>>> import numpy as np
>>> np.set_printoptions(precision=2, suppress=True, linewidth=100, legacy="1.25")
>>> M = np.loadtxt("sample13.csv", delimiter=",")
>>> M
array([[ 1.69, -0.67, -0.39, -1.05, -1.34,  0.84,  0.25, -1.28,  0.47],
       [-0.73,  1.23, -2.11,  0.71,  0.47, -0.22, -0.25, -0.18,  1.28],
       [ 0.33, -0.13, -0.59,  0.4 , -0.77, -0.43, -0.33,  1.37, -2.37],
       [ 1.91,  1.7 ,  0.18, -0.22, -0.72,  0.11,  0.56,  0.83, -0.92],
       [-0.55,  1.45, -0.28, -1.55,  1.07,  1.35, -0.16,  0.49, -0.95],
       [ 0.58,  0.55,  1.26, -0.12, -0.61, -1.41, -0.31, -1.89,  0.85],
       [ 0.9 ,  0.38,  0.92,  2.32,  1.1 , -0.21, -0.46,  0.57, -0.21],
       [ 1.16,  1.  ,  0.7 , -1.52, -1.27,  1.13,  0.26, -0.85, -0.43],
       [ 0.09,  0.58,  1.9 , -1.22,  0.17, -1.37, -1.06, -0.39,  0.61],
       [-2.41,  0.27,  0.09, -1.17, -0.62,  0.56,  0.39,  0.49, -0.79],
       [ 1.26,  0.23,  1.57, -0.48,  0.48,  0.19,  0.04,  0.2 ,  2.09],
       [ 0.57, -0.89, -1.14,  0.21,  0.29, -1.23,  2.06, -0.62, -0.57],
       [ 0.41,  0.31,  0.81, -0.06, -1.72, -1.53,  0.85,  1.39,  0.35],
       [ 1.05,  1.99,  0.03, -0.18,  0.63,  1.52,  0.67, -0.86,  0.03],
       [ 1.47,  0.79,  0.31, -0.63,  0.77,  1.32,  0.28, -0.42,  1.77],
       [-0.77,  0.8 , -0.68, -1.22,  0.89,  0.04,  0.76,  1.36, -1.61],
       [-0.36,  0.54,  0.21,  0.48,  1.16, -0.26,  2.45,  0.44, -0.82],
       [ 0.67, -0.38, -0.06, -0.84, -1.82,  0.24, -0.04, -0.47,  2.03],
       [ 1.2 ,  0.12, -1.32, -0.38, -0.65,  1.34, -0.36,  1.58,  0.92],
       [-1.28, -0.02, -1.49,  0.97, -0.26, -1.54, -0.07,  1.05, -0.81],
       [ 1.03,  0.18,  0.  ,  1.53, -1.58,  0.37, -1.33, -0.59, -0.9 ]])
>>> M2 = np.c_[M[:, :4] @ np.array([[1, 0, 1, -2], [2, 2, -2, -2], [0, 2, 1, 0], [-1, 2, -1, 2]]), np.array([-3, 1, 2, -2, -3, 2, 0, -1, 2, -2, 1, 3, 2, -2, 3, -3, -1, -2, -1, 1, 0])]
>>> M2
array([[ 1.4 , -4.22,  3.69, -4.14, -3.  ],
       [ 1.02, -0.34, -6.01,  0.42,  1.  ],
       [-0.33, -0.64, -0.4 ,  0.4 ,  2.  ],
       [ 5.53,  3.32, -1.09, -7.66, -2.  ],
       [ 3.9 , -0.76, -2.18, -4.9 , -3.  ],
       [ 1.8 ,  3.38,  0.86, -2.5 ,  2.  ],
       [-0.66,  7.24, -1.26,  2.08,  0.  ],
       [ 4.68,  0.36,  1.38, -7.36, -1.  ],
       [ 2.47,  2.52,  2.05, -3.78,  2.  ],
       [-0.7 , -1.62, -1.69,  1.94, -2.  ],
       [ 2.2 ,  2.64,  2.85, -3.94,  1.  ],
       [-1.42, -3.64,  1.  ,  1.06,  3.  ],
       [ 1.09,  2.12,  0.66, -1.56,  2.  ],
       [ 5.21,  3.68, -2.72, -6.44, -2.  ],
       [ 3.68,  0.94,  0.83, -5.78,  3.  ],
       [ 2.05, -2.2 , -1.83, -2.5 , -3.  ],
       [ 0.24,  2.46, -1.71,  0.6 , -1.  ],
       [ 0.75, -2.56,  2.21, -2.26, -2.  ],
       [ 1.82, -3.16,  0.02, -3.4 , -1.  ],
       [-2.29, -1.08, -3.7 ,  4.54,  1.  ],
       [-0.14,  3.42, -0.86,  0.64,  0.  ]])
>>> np.linalg.matrix_rank(M2)
5
>>> np.linalg.matrix_rank(np.c_[M, M2])
10
>>> np.linalg.norm(np.linalg.qr(M)[0].T @ M2, axis=0) ** 2 / ((M2 ** 2).sum(axis=0) + 1e-12)
array([1.  , 1.  , 1.  , 1.  , 0.53])
>>> np.round(np.linalg.norm(M2 - M @ np.linalg.lstsq(M, M2)[0], axis=0), 2) + 0
array([0.  , 0.  , 0.  , 0.  , 6.27])
>>> vec = np.array([3, 0, 0, 2, 1])
>>> y = M2 @ vec
>>> beta, lr = np.zeros(5), 1 / np.linalg.norm(M2, 2) ** 2
>>> for i in range(300):
...     beta -= lr * M2.T @ (M2 @ beta - y)
...     if i % 50 == 0: print(i, round(np.linalg.norm(M2 @ beta - y), 2))
... 
0 8.7
50 1.76
100 1.71
150 1.67
200 1.62
250 1.58
>>> round(np.linalg.cond(M2), 2)
42.86
>>> Xs = M - M.mean(axis=1)
Traceback (most recent call last):
  File "<python-input-15>", line 1, in <module>
    Xs = M - M.mean(axis=1)
         ~~^~~~~~~~~~~~~~~~
ValueError: operands could not be broadcast together with shapes (21,9) (21,) 
>>> Xs = M - M.mean(axis=0)
>>> U, sig, vt = np.linalg.svd(Xs, full_matrices=False)
>>> np.searchsorted(np.cumsum(sig ** 2) / (sig ** 2).sum(), 0.9) + 1
7
>>> round(float((sig ** 2).sum() ** 2 / (sig ** 4).sum()), 2)
6.4
>>> (np.sign(U[:, 0]) == np.sign(U[0, 0])).astype(int)
array([1, 0, 0, 1, 0, 1, 0, 1, 1, 0, 1, 0, 0, 1, 1, 0, 0, 1, 1, 0, 1])
>>> vt[0] * np.sign(vt[0, np.abs(vt[0]).argmax()])
array([ 0.48,  0.01,  0.34, -0.19, -0.18,  0.2 , -0.16, -0.4 ,  0.6 ])
>>> np.abs(vt[-1])
array([0.42, 0.12, 0.33, 0.45, 0.39, 0.43, 0.37, 0.02, 0.14])
>>> np.abs(vt[0]).argmax()
8
>>> vec = np.array([0, 2, 2, 2, 2, 0, 0, 2, 1])
>>> y = M @ vec
>>> beta, lr = np.zeros(9), 1 / np.linalg.norm(M, 2) ** 2
>>> for i in range(4):
...     beta -= lr * M.T @ (M @ beta - y)
...     if i % 1 == 0: print(i, round(np.linalg.norm(M @ beta - y), 2))
... 
0 11.97
1 7.68
2 5.14
3 3.62
>>> beta
array([ 0.26,  1.57,  1.5 ,  1.48,  2.11, -0.21, -0.13,  1.43,  0.63])
>>> np.round(np.linalg.cond(M), 2)
3.24
>>> J = np.load("block3.npy")
>>> J
array([[ 2.5 ,  4.18, -1.81,  7.74,  3.95,  2.15,  6.63,  4.03,  5.41],
       [-1.23, -1.29,  1.94,  5.35,  2.04, -3.14,  4.77, -0.61,  2.62],
       [ 3.46,  3.79, -2.  ,  6.57,  2.64,  4.79,  5.06,  2.54,  5.48],
       [ 4.23,  0.38,  3.42,  8.11, -0.11,  2.57, -0.25, -1.92,  6.32],
       [ 1.95, -1.28, -0.43,  9.76,  0.77,  0.78,  2.6 , -1.87,  3.53],
       [ 1.55,  0.35,  3.05,  8.91,  2.08, -2.17,  3.12,  0.25,  5.13],
       [ 5.06, -0.78,  3.79, 11.02, -0.87,  2.14, -1.81, -3.27,  6.55],
       [ 0.86,  1.89, -1.27,  6.72,  3.2 ,  0.51,  6.27,  2.14,  3.87],
       [ 1.05,  3.14,  4.11,  1.46,  2.69,  0.32,  4.44,  2.26,  5.82],
       [ 1.37, -1.92,  0.75,  6.66, -0.05,  1.31,  1.83, -3.01,  3.16],
       [-1.93,  3.72, -4.46, -0.44,  4.88,  2.14, 10.93,  4.74,  1.8 ],
       [ 3.68,  1.89,  7.34,  5.96,  0.89, -0.03, -0.01, -0.16,  7.85]])
>>> round(float(np.trace(np.linalg.pinv(J) @ J)), 2)
5.0
>>> np.linalg.lstsq(J[:-1].T, J[-1])[2]
5
>>> try:
...     np.linalg.inv(J)
... except np.linalg.LinAlgError as e:
...     print("failed:", e)
... 
failed: Last 2 dimensions of the array must be square
>>> np.allclose(J[:-1].T @ np.linalg.lstsq(J[:-1].T, J[-1])[0], J[-1])
True
>>> U, sig, vt = np.linalg.svd(J)
>>> sig.round(2) + 0
array([33.56, 20.41, 10.17,  9.09,  3.94,  0.  ,  0.  ,  0.  ,  0.  ])
>>> np.argmax(sig[:-1] / (sig[1:] + 1e-6)) + 1
5
>>> M2 = U[:, :5] @ np.diag(sig[:5]) @ vt[:5]
>>> round(float(np.linalg.norm(J - M2, 2)), 2), round(float(sig[5]), 2)
(0.0, 0.0)
>>> round(np.linalg.norm(J - M2) / np.linalg.norm(J), 2)
0.0
>>> np.linalg.matrix_rank(J, rtol=0.05)
5
>>> M2
array([[ 2.5 ,  4.18, -1.81,  7.74,  3.95,  2.15,  6.63,  4.03,  5.41],
       [-1.23, -1.29,  1.94,  5.35,  2.04, -3.14,  4.77, -0.61,  2.62],
       [ 3.46,  3.79, -2.  ,  6.57,  2.64,  4.79,  5.06,  2.54,  5.48],
       [ 4.23,  0.38,  3.42,  8.11, -0.11,  2.57, -0.25, -1.92,  6.32],
       [ 1.95, -1.28, -0.43,  9.76,  0.77,  0.78,  2.6 , -1.87,  3.53],
       [ 1.55,  0.35,  3.05,  8.91,  2.08, -2.17,  3.12,  0.25,  5.13],
       [ 5.06, -0.78,  3.79, 11.02, -0.87,  2.14, -1.81, -3.27,  6.55],
       [ 0.86,  1.89, -1.27,  6.72,  3.2 ,  0.51,  6.27,  2.14,  3.87],
       [ 1.05,  3.14,  4.11,  1.46,  2.69,  0.32,  4.44,  2.26,  5.82],
       [ 1.37, -1.92,  0.75,  6.66, -0.05,  1.31,  1.83, -3.01,  3.16],
       [-1.93,  3.72, -4.46, -0.44,  4.88,  2.14, 10.93,  4.74,  1.8 ],
       [ 3.68,  1.89,  7.34,  5.96,  0.89, -0.03, -0.01, -0.16,  7.85]])
